>>> import numpy as np
>>> from numpy import linalg as LA
>>> np.set_printoptions(precision=1, suppress=True, linewidth=120, legacy="1.25")
>>> tidy = lambda a: np.round(a, 1) + 0
>>> W0 = np.loadtxt("run5.csv", delimiter=",")
>>> W0
array([[ 0.9,  0. ,  1.1],
       [ 3.1,  0. ,  3.1],
       [ 3.1,  0. ,  2.9],
       [-1.1, -0.1, -1. ],
       [-2.1, -0.1, -1.8],
       [ 0. ,  0.1,  0. ]])
>>> x0 = np.array([3, 1, 2])
>>> target = W0 @ x0
>>> b, lr = np.zeros(3), 1 / LA.norm(W0, 2) ** 2
>>> for i in range(50):
...     b -= lr * W0.T @ (W0 @ b - target)
...     if i % 10 == 0: print(i, round(LA.norm(W0 @ b - target), 1))
... 
0 0.3
10 0.3
20 0.3
30 0.3
40 0.3
>>> tidy(b)
array([2.6, 0.1, 2.4])
>>> P = W0 @ LA.solve(W0.T @ W0, W0.T)
>>> np.allclose(P @ P, P)
True
>>> tidy(np.diag(P))
array([0.6, 0.5, 0.5, 0.3, 0.6, 0.5])
>>> tidy(P)
array([[ 0.6,  0.4, -0.1, -0.1,  0.3,  0.2],
       [ 0.4,  0.5,  0.3,  0. ,  0. ,  0. ],
       [-0.1,  0.3,  0.5,  0. , -0.3, -0.2],
       [-0.1,  0. ,  0. ,  0.3,  0.3, -0.4],
       [ 0.3,  0. , -0.3,  0.3,  0.6, -0.2],
       [ 0.2,  0. , -0.2, -0.4, -0.2,  0.5]])
>>> tidy(LA.eigvalsh(P))
array([0., 0., 0., 1., 1., 1.])
>>> tidy(np.trace(P))
3.0
>>> F = np.loadtxt("x.csv", delimiter=",")
>>> F
array([[ 6.,  6., -4., -2.],
       [ 6., 11., -6., -3.],
       [-4., -6.,  6.,  2.],
       [-2., -3.,  2.,  3.]])
>>> Q, R = LA.qr(F)
>>> np.trace(Q @ Q.T)
4.0
>>> np.allclose(R.T @ R, F.T @ F)
True
>>> G = F.T @ F
>>> (F @ F.T).shape
(4, 4)
>>> Q = F.astype(float).copy()
>>> for j in range(4):
...     Q[:, j] -= Q[:, :j] @ (Q[:, :j].T @ Q[:, j])
...     Q[:, j] /= LA.norm(Q[:, j])
... 
>>> tidy(Q)
array([[ 0.6, -0.7,  0.2,  0.1],
       [ 0.6,  0.7,  0.4,  0.2],
       [-0.4, -0.1,  0.9, -0.1],
       [-0.2,  0. ,  0. ,  1. ]])
>>> tidy(LA.norm(F, axis=0))
array([ 9.6, 14.2,  9.6,  5.1])
>>> tidy(LA.norm(F) ** 2 / LA.norm(F, 2) ** 2)
1.0
>>> tidy(LA.norm(F, 2))
20.0
>>> tidy(LA.norm(F[1] - F[2]))
23.6
>>> tidy(LA.norm(F, "nuc"))
26.0
>>> r0 = np.array([-1, -1, -1])
>>> g = np.array([-3, 3, 1, 1])
>>> M = r0[:, None] + g[None, :]
>>> M
array([[-4,  2,  0,  0],
       [-4,  2,  0,  0],
       [-4,  2,  0,  0]])
>>> # row 1 repeats row 0
>>> Y = M / np.sqrt((M ** 2).mean(axis=1, keepdims=True))
>>> tidy(LA.norm(Y, axis=1))
array([2., 2., 2.])
>>> LA.matrix_rank(Y) == LA.matrix_rank(M)
True
>>> M - M.mean(axis=1, keepdims=True)
array([[-3.5,  2.5,  0.5,  0.5],
       [-3.5,  2.5,  0.5,  0.5],
       [-3.5,  2.5,  0.5,  0.5]])
>>> left, sig, Vh = LA.svd(M)
>>> tidy(sig)
array([7.7, 0. , 0. ])
>>> Y = left[:, :1] @ np.diag(sig[:1]) @ Vh[:1]
>>> LA.matrix_rank(M, rtol=0.05)
1
>>> tidy(LA.norm(M - Y, 2)), tidy(sig[1])
(0.0, 0.0)
>>> tidy(LA.norm(M - Y) / LA.norm(M))
0.0
>>> LA.matrix_rank(Y)
1
>>> tidy(Y)
array([[-4.,  2.,  0.,  0.],
       [-4.,  2.,  0.,  0.],
       [-4.,  2.,  0.,  0.]])
>>> tidy(np.abs(M - Y).max())
0.0
